$ python -q
>>> import numpy as np
>>> import numpy.linalg as la
>>> np.set_printoptions(suppress=True, linewidth=140)
>>> W0 = np.load("m.npy")
>>> W0
array([[-1,  2, -1, -1, -2,  1,  0, -2,  0,  1],
       [ 1, -1,  2, -1, -1, -2,  1,  0, -2,  0],
       [ 0,  1, -1,  2, -1, -1, -2,  1,  0, -2],
       [-2,  0,  1, -1,  2, -1, -1, -2,  1,  0],
       [ 0, -2,  0,  1, -1,  2, -1, -1, -2,  1],
       [ 1,  0, -2,  0,  1, -1,  2, -1, -1, -2],
       [-2,  1,  0, -2,  0,  1, -1,  2, -1, -1],
       [-1, -2,  1,  0, -2,  0,  1, -1,  2, -1],
       [-1, -1, -2,  1,  0, -2,  0,  1, -1,  2],
       [ 2, -1, -1, -2,  1,  0, -2,  0,  1, -1]])
>>> rng = np.random.default_rng(897490)
>>> idx = rng.permutation(10)
>>> idx
array([5, 2, 1, 6, 3, 8, 7, 4, 9, 0])
>>> M2 = W0[idx][:, idx]
>>> round(float(la.det(M2)), 2), np.round(la.det(W0[idx]), 2)
(833325.0, np.float64(-833325.0))
>>> np.trace(M2)
np.int64(-10)
>>> M2
array([[-1, -2,  0,  2,  0, -1, -1,  1, -2,  1],
       [-1, -1,  1, -2,  2,  0,  1, -1, -2,  0],
       [-2,  2, -1,  1, -1, -2,  0, -1,  0,  1],
       [ 1,  0,  1, -1, -2, -1,  2,  0, -1, -2],
       [-1,  1,  0, -1, -1,  1, -2,  2,  0, -2],
       [-2, -2, -1,  0,  1, -1,  1,  0,  2, -1],
       [ 0,  1, -2,  1,  0,  2, -1, -2, -1, -1],
       [ 2,  0, -2, -1,  1, -2, -1, -1,  1,  0],
       [ 0, -1, -1, -2, -2,  1,  0,  1, -1,  2],
       [ 1, -1,  2,  0, -1,  0, -2, -2,  1, -1]])
>>> W0 @ np.ones(10)
array([-3., -3., -3., -3., -3., -3., -3., -3., -3., -3.])
>>> np.round(np.sort(np.abs(np.fft.fft(W0[0]))), 2), np.round(np.sort(la.svd(W0, compute_uv=False)), 2)
(array([2.73, 2.73, 3.  , 3.92, 3.92, 4.2 , 4.2 , 5.  , 5.25, 5.25]), array([2.73, 2.73, 3.  , 3.92, 3.92, 4.2 , 4.2 , 5.  , 5.25, 5.25]))
>>> E = np.load("sample15.npy")
>>> E.round(2)
array([[ 1.  ,  0.  ,  0.  ,  0.  ],
       [ 0.  ,  0.97,  0.  , -0.26],
       [ 0.  ,  0.  ,  1.  ,  0.  ],
       [ 0.  ,  0.26,  0.  ,  0.97]])
>>> # columns are unit length and at right angles
>>> E.shape
(4, 4)
>>> la.rank(E)
Traceback (most recent call last):
  File "<python-input-18>", line 1, in <module>
    la.rank(E)
    ^^^^^^^
AttributeError: module 'numpy.linalg' has no attribute 'rank'
>>> np.round(la.svd(E, compute_uv=False), 2)
array([1., 1., 1., 1.])
>>> np.round(E.sum(axis=0), 2)
array([1.  , 1.22, 1.  , 0.71])
>>> np.round(E.mean(axis=0), 2)
array([0.25, 0.31, 0.25, 0.18])
>>> np.round(E.sum(axis=1), 2)
array([1.  , 0.71, 1.  , 1.22])
>>> np.count_nonzero(E)
np.int64(6)
>>> np.round(np.diff(E, axis=0), 2)
array([[-1.  ,  0.97,  0.  , -0.26],
       [ 0.  , -0.97,  1.  ,  0.26],
       [ 0.  ,  0.26, -1.  ,  0.97]])
>>> la.matrix_rank(E)
np.int64(4)
>>> np.round(E - E[0], 2)
array([[ 0.  ,  0.  ,  0.  ,  0.  ],
       [-1.  ,  0.97,  0.  , -0.26],
       [-1.  ,  0.  ,  1.  ,  0.  ],
       [-1.  ,  0.26,  0.  ,  0.97]])
>>> idx = rng.permutation(4)
>>> idx
array([3, 1, 2, 0])
>>> M2 = E[idx][:, idx]
>>> round(float(la.det(M2)), 2), round(la.det(E[idx]), 2)
(1.0, np.float64(-1.0))
>>> np.allclose(M2, E)
False
>>> np.round(np.sort(np.abs(la.eigvals(M2))), 2)
array([1., 1., 1., 1.])
>>> M2.round(2)
array([[ 0.97,  0.26,  0.  ,  0.  ],
       [-0.26,  0.97,  0.  ,  0.  ],
       [ 0.  ,  0.  ,  1.  ,  0.  ],
       [ 0.  ,  0.  ,  0.  ,  1.  ]])
>>> np.round(la.det(M2), 2)
np.float64(1.0)
>>> (M2 != 0).astype(int)
array([[1, 1, 0, 0],
       [1, 1, 0, 0],
       [0, 0, 1, 0],
       [0, 0, 0, 1]])
>>> vec = np.array([-1, -1, 0, 1])
>>> [p for p in range(1, 25) if np.allclose(la.matrix_power(E, p), np.eye(4))]
[24]
>>> np.round(np.abs(la.eigvals(E)), 2)
array([1., 1., 1., 1.])
>>> np.round(np.sort(np.abs(np.degrees(np.angle(la.eigvals(E))))), 2)
array([ 0.,  0., 15., 15.])
>>> (E != 0).astype(int)
array([[1, 0, 0, 0],
       [0, 1, 0, 1],
       [0, 0, 1, 0],
       [0, 1, 0, 1]])
>>> np.flatnonzero(la.matrix_power((E != 0) + (E.T != 0) + np.eye(4), 4)[0])
array([0])
